$ python -q
>>> import numpy as np
>>> np.set_printoptions(suppress=True, linewidth=160)
>>> data = np.load("case16.npy")
>>> print(data)
[[0 0 1]
 [0 1 0]
 [1 0 0]]
>>> # 2 blocks once reordered
>>> other = np.linalg.inv(data)
>>> print(data @ other)
[[1. 0. 0.]
 [0. 1. 0.]
 [0. 0. 1.]]
>>> print(np.round(np.linalg.inv(other), 2))
[[0. 0. 1.]
 [0. 1. 0.]
 [1. 0. 0.]]
>>> print(np.round(np.linalg.slogdet(data)[0], 2))
-1.0
>>> print((np.abs(other) > 1e-9).astype(int))
[[0 0 1]
 [0 1 0]
 [1 0 0]]
>>> print(round(float(np.linalg.cond(data)), 2))
1.0
>>> print(other)
[[0. 0. 1.]
 [0. 1. 0.]
 [1. 0. 0.]]
>>> print(np.round(np.linalg.det(data) * other, 2))
[[-0. -0. -1.]
 [-0. -1. -0.]
 [-1. -0. -0.]]
>>> U, s, Vt = np.linalg.svd(data, full_matrices=False)
>>> print(np.round(np.sqrt((s ** 2).sum()), 2), round(np.linalg.norm(data), 2))
1.73 1.73
>>> print(s)
[1. 1. 1.]
>>> print(np.round(np.cumsum(s ** 2) / np.sum(s ** 2), 2))
[0.33 0.67 1.  ]
>>> print(Vt @ Vt.T)
[[1. 0. 0.]
 [0. 1. 0.]
 [0. 0. 1.]]
>>> print(U.shape, s.shape, Vt.shape)
(3, 3) (3,) (3, 3)
>>> ev, V = np.linalg.eigh(data)
>>> x0 = np.array([3, -1, 3])
>>> print(np.abs(data).sum(axis=1).max(), np.abs(ev).max())
1 1.0
>>> print(x0 @ data @ x0)
19
>>> print(x0 @ data @ x0 / (x0 @ x0), ev[0], ev[-1])
1.0 -1.0 1.0
>>> print(np.round(np.linalg.eigvalsh(data[1:, 1:]), 2))
[0. 1.]
>>> print(np.round(V * np.maximum(ev, 0) @ V.T, 2))
[[0.5 0.  0.5]
 [0.  1.  0. ]
 [0.5 0.  0.5]]
>>> print(round(np.linalg.norm(data[2] - data[1]), 2))
1.41
>>> print(np.round(np.linalg.norm(data, 1), 2), round(np.linalg.norm(data, np.inf), 2))
1.0 1.0
>>> print(np.round(np.linalg.norm(data, axis=0), 2))
[1. 1. 1.]
>>> other = np.array([[2], [8], [3], [0]])
>>> cent = np.array([[-1, 0, -1]])
>>> rng = np.random.default_rng(791285)
>>> W0 = other @ cent + 0.05 * rng.normal(size=(4, 3))
>>> print(W0.round(2) + 0)
[[-1.97  0.06 -2.02]
 [-7.88 -0.02 -7.96]
 [-3.06  0.   -3.03]
 [-0.09 -0.01  0.03]]
>>> x0 = np.array([3, 0, -1])
>>> rhs = W0 @ x0
>>> c, lr = np.zeros(3), 1 / np.linalg.norm(W0, 2) ** 2
>>> for i in range(60):
...     c -= lr * W0.T @ (W0 @ c - rhs)
...     if i % 10 == 0: print(i, round(np.linalg.norm(W0 @ c - rhs), 2))
... 
0 0.27
10 0.27
20 0.27
30 0.27
40 0.27
50 0.27
>>> print(c.round(2) + 0)
[1.   0.   0.99]
>>> print(np.round(np.linalg.cond(W0), 2))
210.52
>>> Q, _ = np.linalg.qr(np.array([[-1.2, 0.3, 0.0], [0.0, 0.3, -1.7], [-1.3, -0.2, 0.1]]))
>>> ev = np.array([1, 2, 2])
>>> E = Q @ np.diag(ev) @ Q.T
>>> print(E.round(2) + 0)
[[ 1.54  0.   -0.5 ]
 [ 0.    2.    0.  ]
 [-0.5   0.    1.46]]
>>> Q, R = np.linalg.qr(W0)
>>> print(np.round(Q.T @ Q, 2) + 0)
[[1. 0. 0.]
 [0. 1. 0.]
 [0. 0. 1.]]
>>> print(Q.shape, R.shape)
(4, 3) (3, 3)
>>> print(np.round(Q @ R, 2) + 0)
[[-1.97  0.06 -2.02]
 [-7.88 -0.02 -7.96]
 [-3.06  0.   -3.03]
 [-0.09 -0.01  0.03]]
>>> print(round(abs(R[0, 0]), 2), round(np.linalg.norm(W0[:, 0]), 2))
8.68 8.68
>>> print(R.round(2) + 0)
[[ 8.68  0.    8.75]
 [ 0.    0.06 -0.04]
 [ 0.    0.   -0.13]]
>>> print(round(np.trace(Q @ Q.T), 2))
3.0
>>> U, s, Vt = np.linalg.svd(W0)
>>> print(np.argmax(s[:-1] / (s[1:] + 1e-6)) + 1)
1
>>> other = U[:, :1] @ np.diag(s[:1]) @ Vt[:1]
>>> print(np.round(np.linalg.norm(W0 - other) / np.linalg.norm(W0), 2))
0.01
>>> Q, V = np.linalg.qr(W0[:, :2])[0], np.linalg.qr(W0[:, 2:])[0]
>>> s = np.linalg.svd(Q.T @ V, compute_uv=False)
>>> print(np.round(np.degrees(np.arccos(s.clip(0, 1))), 2))
[0.86]
>>> print(round(np.linalg.norm(Q @ Q.T - V @ V.T, 2), 2))
1.0
>>> print(s.round(2))
[1.]
>>> other = np.c_[W0[:, :1] @ np.array([[0]]), np.array([4, 2, -3, 0])]
>>> print(other)
[[ 0.  4.]
 [ 0.  2.]
 [ 0. -3.]
 [ 0.  0.]]
>>> print(np.linalg.matrix_rank(np.c_[W0, other]))
4
>>> M = np.load("w.npy")
>>> print(M)
[[ 6 -3 -5]
 [-3  5  5]
 [-5  5 23]]
>>> lab = rng.permutation(3)
>>> print(lab)
[2 0 1]
>>> other = M[lab][:, lab]
>>> print(np.trace(other))
34
>>> x0 = np.array([1, 0, 3])
>>> rhs = M @ x0
>>> c, lr = np.zeros(3), 1 / np.linalg.norm(M, 2) ** 2
>>> for i in range(200):
...     c -= lr * M.T @ (M @ c - rhs)
...     if i % 50 == 0: print(i, round(np.linalg.norm(M @ c - rhs), 2))
... 
0 10.2
50 1.11
100 0.47
150 0.3
>>> print(c.round(2))
[ 0.95 -0.06  3.  ]
>>> print(np.unravel_index(np.abs(M).argmax(), M.shape))
(np.int64(2), np.int64(2))
>>> print(np.diff(M, axis=0))
[[-9  8 10]
 [-2  0 18]]
>>> print(M.sum(axis=1))
[-2  7 23]
>>> x0 = np.ones(3)
>>> for _ in range(4):
...     x0 = M @ x0
...     x0 /= np.linalg.norm(x0)
...     print(round(x0 @ M @ x0, 2))
... 
25.07
25.86
25.88
25.88
>>> print(x0.round(2))
[-0.27  0.26  0.93]
>>> print(round(float(np.linalg.eigvalsh(M)[-1]), 2))
25.88
>>> X = np.array([[0, 1, 1], [1, 0, 1], [1, 1, 0]])
>>> print(X)
[[0 1 1]
 [1 0 1]
 [1 1 0]]
>>> other = X + rng.integers(-2, 3, (3, 1)) @ rng.integers(-2, 3, (1, 3))
>>> print(other)
[[ 2  2  2]
 [-1 -1  0]
 [ 3  2  1]]
>>> print(np.linalg.matrix_rank(other - X, tol=1e-8))
1
>>> print(np.round(np.linalg.svd(other - X, compute_uv=False), 2) + 0)
[4.24 0.   0.  ]
>>> ev, V = np.linalg.eig(X)
>>> print(np.round(np.sort(np.linalg.eigvals(X @ X)), 2))
[1. 1. 4.]
>>> print(np.round(X @ V[:, 0] - ev[0] * V[:, 0], 2) + 0)
[0. 0. 0.]
>>> print(np.round(np.sort(np.linalg.eigvals(X.T)), 2))
[-1. -1.  2.]
>>> Q, V = np.linalg.qr(X[:, :1])[0], np.linalg.qr(X[:, 1:])[0]
>>> s = np.linalg.svd(Q.T @ V, compute_uv=False)
>>> print(round(np.linalg.norm(Q @ Q.T - V @ V.T, 2), 2))
1.0
>>> print(np.round(np.degrees(np.arccos(s.clip(0, 1))), 2))
[54.74]
>>> print((s > 0.9).sum())
0
>>> print(s.round(2))
[0.58]
>>> print([round(float(np.linalg.det(X[:i, :i])), 2) + 0 for i in range(1, 4)])
[0.0, -1.0, 2.0]
>>> print(np.round(np.linalg.eigvalsh(X).min(), 2))
-1.0
>>> K = np.load("x.npy")
>>> print(K)
[[0 0 0]
 [0 5 0]
 [0 0 3]]
>>> lab = rng.permutation(3)
>>> print(lab)
[2 0 1]
>>> other = K[lab][:, lab]
>>> print(np.round(np.sort(np.abs(np.linalg.eigvals(other))), 2))
[0. 3. 5.]
